% ipython --no-banner

In [1]: import numpy as np

In [2]: import numpy.linalg as la

In [3]: np.set_printoptions(precision=4, suppress=True, linewidth=200)

In [4]: rng = np.random.default_rng(158065)

In [5]: X = rng.normal(size=(17, 3)) + 20 * np.array([4, 0, -1])

In [6]: X
Out[6]: 
array([[ 81.2555,  -1.423 , -22.0184],
       [ 78.2069,  -0.1197, -20.142 ],
       [ 81.4811,  -1.1437, -20.3604],
       [ 80.9187,   0.8364, -21.5075],
       [ 80.218 ,  -1.5021, -20.095 ],
       [ 78.9985,   1.7725, -19.5827],
       [ 78.6503,   0.6549, -19.166 ],
       [ 79.684 ,  -0.1422, -20.055 ],
       [ 79.8094,  -0.1469, -20.5876],
       [ 79.5834,  -1.5689, -20.9137],
       [ 79.67  ,   0.5513, -19.5746],
       [ 78.8435,  -0.0303, -21.0271],
       [ 78.8196,  -0.8828, -21.3174],
       [ 81.0406,  -1.9075, -20.3573],
       [ 81.5189,  -1.2519, -18.3703],
       [ 80.3384,   0.382 , -19.771 ],
       [ 77.6772,  -0.0679, -19.4525]])

In [7]: # column 0 is much longer than the rest

In [8]: Z = X[[12, 7]].astype(float)

In [9]: for _ in range(4):
   ...:     labels = la.norm(X[:, None] - Z, axis=-1).argmin(axis=1)
   ...:     Z = np.array([X[labels == j].mean(axis=0) for j in range(2)])
   ...: 

In [10]: labels
Out[10]: array([0, 1, 0, 1, 0, 1, 1, 1, 1, 0, 1, 1, 0, 0, 0, 1, 1])

In [11]: Z
Out[11]: 
array([[ 80.5596,  -1.3828, -20.4903],
       [ 79.2797,   0.369 , -20.0866]])

In [12]: np.bincount(labels)
Out[12]: array([ 7, 10])
